% ipython --no-banner

In [1]: import numpy as np

In [2]: np.set_printoptions(precision=2, suppress=True, linewidth=100, floatmode="fixed")

In [3]: K = np.load("run12.npy")

In [4]: K
Out[4]: 
array([[-2,  0,  0, -3,  0,  0,  0,  0,  0],
       [ 0, -3,  0,  0,  0,  0, -2,  2,  0],
       [ 0,  0,  3,  0,  3,  0,  0,  0, -3],
       [-3,  0,  0,  2,  0,  1,  0,  0,  0],
       [ 0,  0,  2,  0,  2,  0,  0,  0,  0],
       [-1,  0,  0, -1,  0,  3,  0,  0,  0],
       [ 0,  1,  0,  0,  0,  0,  3, -3,  0],
       [ 0, -2,  0,  0,  0,  0, -3, -1,  0],
       [ 0,  0,  0,  0, -1,  0,  0,  0, -1]])

In [5]: left, sig, Vt = np.linalg.svd(K, full_matrices=False)

In [6]: np.allclose(left * sig @ Vt, K)
Out[6]: True

In [7]: print(np.cumsum(sig ** 2) / np.sum(sig ** 2))
[0.32 0.58 0.73 0.84 0.90 0.95 0.98 1.00 1.00]

In [8]: np.round(left.T @ K @ Vt.T, 2) + 0
Out[8]: 
array([[6.28, 0.00, 0.00, 0.00, 0.00, 0.00, 0.00, 0.00, 0.00],
       [0.00, 5.73, 0.00, 0.00, 0.00, 0.00, 0.00, 0.00, 0.00],
       [0.00, 0.00, 4.33, 0.00, 0.00, 0.00, 0.00, 0.00, 0.00],
       [0.00, 0.00, 0.00, 3.69, 0.00, 0.00, 0.00, 0.00, 0.00],
       [0.00, 0.00, 0.00, 0.00, 2.86, 0.00, 0.00, 0.00, 0.00],
       [0.00, 0.00, 0.00, 0.00, 0.00, 2.38, 0.00, 0.00, 0.00],
       [0.00, 0.00, 0.00, 0.00, 0.00, 0.00, 1.97, 0.00, 0.00],
       [0.00, 0.00, 0.00, 0.00, 0.00, 0.00, 0.00, 1.56, 0.00],
       [0.00, 0.00, 0.00, 0.00, 0.00, 0.00, 0.00, 0.00, 0.53]])

In [9]: np.round(Vt @ Vt.T, 2) + 0
Out[9]: 
array([[1.00, 0.00, 0.00, 0.00, 0.00, 0.00, 0.00, 0.00, 0.00],
       [0.00, 1.00, 0.00, 0.00, 0.00, 0.00, 0.00, 0.00, 0.00],
       [0.00, 0.00, 1.00, 0.00, 0.00, 0.00, 0.00, 0.00, 0.00],
       [0.00, 0.00, 0.00, 1.00, 0.00, 0.00, 0.00, 0.00, 0.00],
       [0.00, 0.00, 0.00, 0.00, 1.00, 0.00, 0.00, 0.00, 0.00],
       [0.00, 0.00, 0.00, 0.00, 0.00, 1.00, 0.00, 0.00, 0.00],
       [0.00, 0.00, 0.00, 0.00, 0.00, 0.00, 1.00, 0.00, 0.00],
       [0.00, 0.00, 0.00, 0.00, 0.00, 0.00, 0.00, 1.00, 0.00],
       [0.00, 0.00, 0.00, 0.00, 0.00, 0.00, 0.00, 0.00, 1.00]])

In [10]: (sig > 1e-8).sum()
Out[10]: np.int64(9)

In [11]: print(round(np.sqrt((sig ** 2).sum()), 2), np.round(np.linalg.norm(K), 2))
11.18 11.18

In [12]: feats = np.loadtxt("block5.csv", delimiter=",")

In [13]: print(feats)
[[ 0.30 -1.00 -0.60  1.00  0.00  0.70 -0.50 -0.50]
 [-0.30 -0.22 -0.70  0.20 -0.50  1.50  0.50 -0.60]
 [-1.00 -0.47  0.40  0.50 -0.50  0.40 -0.90 -1.80]
 [-1.30  1.48  1.50 -1.50 -1.80 -1.40  1.30 -0.80]
 [ 0.30  1.39  0.10 -1.40  0.60 -0.50 -0.80 -0.20]
 [-0.10 -1.02 -0.40  1.00  0.10  0.60  1.70 -0.50]
 [ 0.60  1.55  0.40 -1.50 -0.40  0.20 -0.70  0.20]
 [ 1.90 -0.72 -0.40  0.70 -1.20  1.30  1.00  1.20]
 [ 0.00 -1.47  0.00  1.50  0.20 -0.50 -0.30  0.60]
 [-0.40  0.30  0.60 -0.30  1.00 -0.60 -1.50 -0.40]
 [ 0.90  0.40 -0.30 -0.40  1.20  0.50  0.20  0.20]
 [ 2.80 -1.13  0.00  1.10 -0.90  0.70  0.00  0.70]
 [-1.70 -0.50 -0.60  0.50  0.80  0.20  2.20  0.30]
 [ 0.50  1.51  0.10 -1.50 -0.50  1.00  1.10  0.70]
 [-0.10 -0.32 -0.20  0.30  0.60  2.50  1.40  1.10]
 [ 0.20 -0.40  0.40  0.40  0.30 -0.60 -0.90  1.30]
 [ 0.40  0.30 -0.20 -0.30 -0.30 -0.90  0.20  0.30]
 [-0.80  1.72 -0.50 -1.70 -0.70  0.60 -0.40 -0.90]
 [-1.10 -1.81  0.00  1.80 -0.40 -0.50 -0.40  1.20]
 [ 1.50 -0.89 -0.80  0.90 -1.40  0.60 -0.50  0.40]
 [-1.20 -0.53  0.20  0.50  0.30 -0.90 -1.10  0.30]
 [-0.20 -1.33  1.00  1.30 -0.60  0.30 -0.90 -0.60]
 [ 1.90 -1.08  0.20  1.10  1.20  1.50 -1.10  0.60]
 [ 0.90 -0.20 -0.60  0.20 -0.70  0.60  0.40 -0.80]
 [ 1.30  2.30 -0.10 -2.30  1.20 -0.70  1.50  1.70]
 [-0.20  0.29 -0.90 -0.30  0.40 -0.50  1.60 -0.90]
 [ 0.40 -0.03 -0.40  0.00 -0.60  1.20  1.20  0.90]
 [-0.40 -0.71  0.00  0.70  0.10  0.80  0.80 -1.00]
 [ 0.50 -0.39  0.40  0.40  1.30  2.50 -1.30 -0.10]
 [ 0.40 -0.60  0.30  0.60  0.50  0.40  0.70 -0.30]
 [ 1.30  1.69 -1.60 -1.70  0.70 -0.10 -1.60 -0.30]
 [ 0.40 -0.97 -0.80  1.00  0.20  0.30  0.60 -2.40]
 [-0.20 -0.58 -0.70  0.60 -0.20 -2.00  2.60  0.30]
 [ 1.20  0.57  0.00 -0.60 -0.60  1.20 -0.60  1.40]
 [ 0.00  0.71 -1.30 -0.70  1.00 -0.60  2.40  1.50]
 [ 2.00 -0.40 -0.40  0.40  0.10  1.40 -0.80  0.30]]

In [14]: d = np.linalg.norm(feats[:, None] - feats[None], axis=-1)

In [15]: d[:5, :5]
Out[15]: 
array([[0.00, 1.88, 2.33, 5.51, 3.73],
       [1.88, 0.00, 2.54, 4.73, 3.63],
       [2.33, 2.54, 0.00, 4.46, 3.67],
       [5.51, 4.73, 4.46, 0.00, 3.98],
       [3.73, 3.63, 3.67, 3.98, 0.00]])

In [16]: print(d.shape)
(36, 36)

In [17]: Y = feats / np.linalg.norm(feats, axis=1, keepdims=True)

In [18]: C2 = Y @ Y.T

In [19]: np.round(np.degrees(np.arccos(np.clip(C2[2, 30], -1, 1))), 2)
Out[19]: np.float64(102.88)

In [20]: np.linalg.norm(Y, axis=1)
Out[20]: 
array([1.00, 1.00, 1.00, 1.00, 1.00, 1.00, 1.00, 1.00, 1.00, 1.00, 1.00, 1.00, 1.00, 1.00, 1.00,
       1.00, 1.00, 1.00, 1.00, 1.00, 1.00, 1.00, 1.00, 1.00, 1.00, 1.00, 1.00, 1.00, 1.00, 1.00,
       1.00, 1.00, 1.00, 1.00, 1.00, 1.00])

In [21]: P = feats @ np.linalg.solve(feats.T @ feats, feats.T)

In [22]: np.allclose(P @ P, P)
Out[22]: True

In [23]: round(float(np.trace(P)), 2)
Out[23]: 8.0

In [24]: cen = (feats - feats.mean(axis=0)) / feats.std(axis=0)

In [25]: np.argwhere(np.abs(cen) > 2)
Out[25]: 
array([[ 2,  7],
       [ 3,  2],
       [ 3,  4],
       [11,  0],
       [12,  0],
       [14,  5],
       [24,  1],
       [24,  3],
       [28,  5],
       [30,  2],
       [31,  7],
       [32,  5],
       [32,  6]])

In [26]: cen.std(axis=0)
Out[26]: array([1.00, 1.00, 1.00, 1.00, 1.00, 1.00, 1.00, 1.00])

In [27]: beta = np.linalg.lstsq(np.delete(cen, 4, axis=1), cen[:, 4])[0]

In [28]: np.abs(beta).argmax()
Out[28]: np.int64(1)

In [29]: left, sig, Vt = np.linalg.svd(feats, full_matrices=False)

In [30]: print(sig)
[8.97 7.67 7.16 5.36 4.71 4.22 2.82 0.08]

In [31]: left.shape, sig.shape, Vt.shape
Out[31]: ((36, 8), (8,), (8, 8))

In [32]: np.allclose(left * sig @ Vt, feats)
Out[32]: True

In [33]: (sig > 1e-8).sum()
Out[33]: np.int64(8)

In [34]: np.round(left.T @ feats @ Vt.T, 2) + 0
Out[34]: 
array([[8.97, 0.00, 0.00, 0.00, 0.00, 0.00, 0.00, 0.00],
       [0.00, 7.67, 0.00, 0.00, 0.00, 0.00, 0.00, 0.00],
       [0.00, 0.00, 7.16, 0.00, 0.00, 0.00, 0.00, 0.00],
       [0.00, 0.00, 0.00, 5.36, 0.00, 0.00, 0.00, 0.00],
       [0.00, 0.00, 0.00, 0.00, 4.71, 0.00, 0.00, 0.00],
       [0.00, 0.00, 0.00, 0.00, 0.00, 4.22, 0.00, 0.00],
       [0.00, 0.00, 0.00, 0.00, 0.00, 0.00, 2.82, 0.00],
       [0.00, 0.00, 0.00, 0.00, 0.00, 0.00, 0.00, 0.08]])

In [35]: np.round(np.sqrt((sig ** 2).sum()), 2), np.round(np.linalg.norm(feats), 2)
Out[35]: (np.float64(16.35), np.float64(16.35))

In [36]: np.cumsum(sig ** 2) / np.sum(sig ** 2)
Out[36]: array([0.30, 0.52, 0.71, 0.82, 0.90, 0.97, 1.00, 1.00])

In [37]: np.round(np.abs(Vt[0]), 2) + 0
Out[37]: array([0.15, 0.65, 0.00, 0.65, 0.04, 0.33, 0.18, 0.04])

In [38]: rng = np.random.default_rng(50)

In [39]: lab = rng.integers(0, 2, 8)

In [40]: A = np.triu((lab[:, None] == lab) & (rng.random((8, 8)) < 0.8), 1).astype(int)

In [41]: A += A.T

In [42]: A
Out[42]: 
array([[0, 1, 1, 1, 1, 1, 0, 1],
       [1, 0, 1, 0, 1, 0, 0, 1],
       [1, 1, 0, 1, 1, 1, 0, 1],
       [1, 0, 1, 0, 1, 1, 0, 1],
       [1, 1, 1, 1, 0, 0, 0, 1],
       [1, 0, 1, 1, 0, 0, 0, 1],
       [0, 0, 0, 0, 0, 0, 0, 0],
       [1, 1, 1, 1, 1, 1, 0, 0]])

In [43]: np.linalg.matrix_rank(A, rtol=0.1)
Out[43]: np.int64(6)

In [44]: round(float(np.linalg.norm(A, 2) / np.linalg.norm(A)), 2)
Out[44]: 0.87

In [45]: A.sum(axis=0)
Out[45]: array([6, 4, 6, 5, 5, 4, 0, 6])

In [46]: np.argwhere(np.triu(A))
Out[46]: 
array([[0, 1],
       [0, 2],
       [0, 3],
       [0, 4],
       [0, 5],
       [0, 7],
       [1, 2],
       [1, 4],
       [1, 7],
       [2, 3],
       [2, 4],
       [2, 5],
       [2, 7],
       [3, 4],
       [3, 5],
       [3, 7],
       [4, 7],
       [5, 7]])

In [47]: low = np.diag(A.sum(axis=1)) - A

In [48]: (np.linalg.eigvalsh(low) < 1e-8).sum()
Out[48]: np.int64(2)

In [49]: lab = rng.integers(0, 2, 7)

In [50]: W0 = np.triu((lab[:, None] == lab) & (rng.random((7, 7)) < 0.8), 1).astype(int)

In [51]: W0 += W0.T

In [52]: W0
Out[52]: 
array([[0, 1, 1, 0, 0, 1, 0],
       [1, 0, 0, 0, 0, 1, 0],
       [1, 0, 0, 0, 0, 0, 0],
       [0, 0, 0, 0, 1, 0, 0],
       [0, 0, 0, 1, 0, 0, 1],
       [1, 1, 0, 0, 0, 0, 0],
       [0, 0, 0, 0, 1, 0, 0]])

In [53]: ev, vecs = np.linalg.eigh(W0)

In [54]: x = np.array([-4, -3, 0, 4, -1, -1, -4])

In [55]: x @ W0 @ x
Out[55]: np.int64(38)

In [56]: np.abs(W0).sum(axis=1).max(), round(np.abs(ev).max(), 2)
Out[56]: (np.int64(3), np.float64(2.17))

In [57]: np.round(vecs * np.abs(ev) @ vecs.T, 2) + 0
Out[57]: 
array([[ 1.66,  0.33, -0.12,  0.00,  0.00,  0.33,  0.00],
       [ 0.33,  1.27,  0.45,  0.00,  0.00,  0.27,  0.00],
       [-0.12,  0.45,  0.76,  0.00,  0.00,  0.45,  0.00],
       [ 0.00,  0.00,  0.00,  0.71,  0.00,  0.00,  0.71],
       [ 0.00,  0.00,  0.00,  0.00,  1.41,  0.00,  0.00],
       [ 0.33,  0.27,  0.45,  0.00,  0.00,  1.27,  0.00],
       [ 0.00,  0.00,  0.00,  0.71,  0.00,  0.00,  0.71]])

In [58]: (np.sign(vecs[:, -1].round(6)) == np.sign(vecs[0, -1].round(6))).astype(int)
Out[58]: array([1, 1, 1, 0, 0, 1, 0])

In [59]: vecs * np.maximum(ev, 0) @ vecs.T
Out[59]: 
array([[0.83, 0.66, 0.44, 0.00, 0.00, 0.66, 0.00],
       [0.66, 0.64, 0.23, 0.00, 0.00, 0.64, 0.00],
       [0.44, 0.23, 0.38, 0.00, 0.00, 0.23, 0.00],
       [0.00, 0.00, 0.00, 0.35, 0.50, 0.00, 0.35],
       [0.00, 0.00, 0.00, 0.50, 0.71, 0.00, 0.50],
       [0.66, 0.64, 0.23, 0.00, 0.00, 0.64, 0.00],
       [0.00, 0.00, 0.00, 0.35, 0.50, 0.00, 0.35]])

In [60]: np.round(np.linalg.eigvalsh(W0[1:, 1:]), 2) + 0
Out[60]: array([-1.41, -1.00,  0.00,  0.00,  1.00,  1.41])

In [61]: O, vecs = np.linalg.qr(K[:, :3])[0], np.linalg.qr(K[:, 3:])[0]

In [62]: sig = np.linalg.svd(O.T @ vecs, compute_uv=False)

In [63]: np.degrees(np.arccos(sig.clip(0, 1)))
Out[63]: array([11.00, 31.26, 59.48])

In [64]: np.unique(W0.round(6), axis=0).shape
Out[64]: (6, 7)

In [65]: np.linalg.lstsq(W0[:-1].T, W0[-1])[2]
Out[65]: np.int32(6)

In [66]: print(np.abs(np.diag(np.linalg.qr(W0)[1])) > 1e-9)
[ True  True  True  True  True  True False]

In [67]: E = np.load("dump.npy")

In [68]: E
Out[68]: 
array([[ 1.00,  0.30, -0.30, -1.70,  0.90,  1.90],
       [ 0.40, -0.40, -0.40, -0.80,  0.60,  0.70],
       [ 0.70,  1.70,  0.40,  0.60,  1.40, -0.20],
       [ 1.03,  0.38, -0.16, -1.63,  0.85,  1.89]])

In [69]: t3 = np.stack([E, -2 * E, E[::-1]])

In [70]: print(t3.sum(axis=0))
[[ 0.03  0.08  0.14  0.07 -0.05 -0.01]
 [ 0.30  2.10  0.80  1.40  0.80 -0.90]
 [-0.30 -2.10 -0.80 -1.40 -0.80  0.90]
 [-0.03 -0.08 -0.14 -0.07  0.05  0.01]]

In [71]: np.linalg.matrix_rank(t3)
Out[71]: array([4, 4, 4])

In [72]: t3.shape
Out[72]: (3, 4, 6)

In [73]: print(np.einsum("bij,cij->bc", t3, t3))
[[ 24.54 -49.08  15.96]
 [-49.08  98.17 -31.92]
 [ 15.96 -31.92  24.54]]
